$ python -q
>>> import numpy as np
>>> np.set_printoptions(suppress=True, linewidth=160)
>>> rnd = lambda a: np.round(a, 2) + 0
>>> data = np.loadtxt("mat.csv", delimiter=",")
>>> data
array([[ 0.6 ,  2.02, -0.29,  1.85,  1.11, -0.19,  2.07,  0.02, -0.51],
       [ 3.85,  4.85, -1.8 ,  2.05,  1.82,  1.71,  5.02,  2.12, -1.13],
       [ 0.42, -2.57, -2.16, -5.75, -2.06,  2.54, -3.36,  1.95,  3.24],
       [ 4.28,  4.65, -2.93,  1.61,  2.66,  2.61,  4.91,  2.06, -1.27],
       [ 1.35,  1.13, -2.49, -2.3 , -0.05,  2.02,  1.24,  2.24,  1.48],
       [-1.17,  0.73,  1.96,  4.03,  1.83, -1.74,  0.63, -2.16, -1.51],
       [-0.17,  0.1 ,  0.29,  0.03, -0.21,  0.09,  0.07, -0.34, -0.12],
       [-5.89, -6.01,  3.7 , -0.19, -2.65, -4.38, -6.11, -3.71,  0.07],
       [ 4.85,  4.3 , -4.09, -2.01,  0.98,  4.25,  3.76,  3.49,  1.02],
       [-1.38, -1.97, -0.01, -1.9 , -0.96, -0.13, -1.81, -0.01,  0.99]])
>>> def softmax(z):
...     e = np.exp(z - z.max(axis=-1, keepdims=True))
...     return e / e.sum(axis=-1, keepdims=True)
... 
>>> rnd(softmax(data[1]))
array([0.13, 0.36, 0.  , 0.02, 0.02, 0.02, 0.43, 0.02, 0.  ])
>>> rnd(softmax(10 * data[1]))
array([0.  , 0.15, 0.  , 0.  , 0.  , 0.  , 0.85, 0.  , 0.  ])
>>> rnd(softmax(data).sum(axis=1))
array([1., 1., 1., 1., 1., 1., 1., 1., 1., 1.])
>>> scores = data @ data.T / np.sqrt(9)
>>> rnd(softmax(scores + np.triu(np.full(scores.shape, -np.inf), 1)))
array([[1.  , 0.  , 0.  , 0.  , 0.  , 0.  , 0.  , 0.  , 0.  , 0.  ],
       [0.  , 1.  , 0.  , 0.  , 0.  , 0.  , 0.  , 0.  , 0.  , 0.  ],
       [0.  , 0.  , 1.  , 0.  , 0.  , 0.  , 0.  , 0.  , 0.  , 0.  ],
       [0.  , 0.07, 0.  , 0.93, 0.  , 0.  , 0.  , 0.  , 0.  , 0.  ],
       [0.  , 0.07, 0.21, 0.43, 0.29, 0.  , 0.  , 0.  , 0.  , 0.  ],
       [0.  , 0.  , 0.  , 0.  , 0.  , 1.  , 0.  , 0.  , 0.  , 0.  ],
       [0.16, 0.11, 0.09, 0.1 , 0.1 , 0.26, 0.18, 0.  , 0.  , 0.  ],
       [0.  , 0.  , 0.  , 0.  , 0.  , 0.  , 0.  , 1.  , 0.  , 0.  ],
       [0.  , 0.  , 0.  , 0.  , 0.  , 0.  , 0.  , 0.  , 1.  , 0.  ],
       [0.  , 0.  , 0.06, 0.  , 0.  , 0.  , 0.  , 0.94, 0.  , 0.  ]])
>>> rnd(softmax(scores)[1] @ data)
array([ 4.21,  4.68, -2.75,  1.6 ,  2.46,  2.48,  4.9 ,  2.11, -1.19])
>>> x = np.array([0, 2, 2, 2, 0, 2, 0, 0, 0])
>>> target = data @ x
>>> rnd(target)
array([  6.78,  13.62, -15.88,  11.88,  -3.28,   9.96,   1.02, -13.76,   4.9 ,  -8.02])
>>> rnd(np.linalg.pinv(data) @ data)
array([[1., 0., 0., 0., 0., 0., 0., 0., 0.],
       [0., 1., 0., 0., 0., 0., 0., 0., 0.],
       [0., 0., 1., 0., 0., 0., 0., 0., 0.],
       [0., 0., 0., 1., 0., 0., 0., 0., 0.],
       [0., 0., 0., 0., 1., 0., 0., 0., 0.],
       [0., 0., 0., 0., 0., 1., 0., 0., 0.],
       [0., 0., 0., 0., 0., 0., 1., 0., 0.],
       [0., 0., 0., 0., 0., 0., 0., 1., 0.],
       [0., 0., 0., 0., 0., 0., 0., 0., 1.]])
>>> rnd(np.linalg.solve(data.T @ data, data.T @ target))
array([0., 2., 2., 2., 0., 2., 0., 0., 0.])
>>> rnd(np.linalg.lstsq(data, target)[0])
array([0., 2., 2., 2., 0., 2., 0., 0., 0.])
>>> rng = np.random.default_rng(62)
>>> target = target + 0.05 * rng.normal(size=10)
>>> rnd(target)
array([  6.73,  13.55, -15.9 ,  11.86,  -3.33,   9.95,   1.01, -13.86,   4.84,  -8.03])
>>> b, *_ = np.linalg.lstsq(data, target)
>>> rnd(np.linalg.norm(target - data @ b))
np.float64(0.03)
>>> b.round()
array([ 0.,  2.,  2.,  2.,  0.,  2.,  0., -0.,  0.])
>>> rnd(b)
array([ 0.26,  1.73,  2.12,  1.84,  0.14,  1.86,  0.29, -0.21,  0.17])
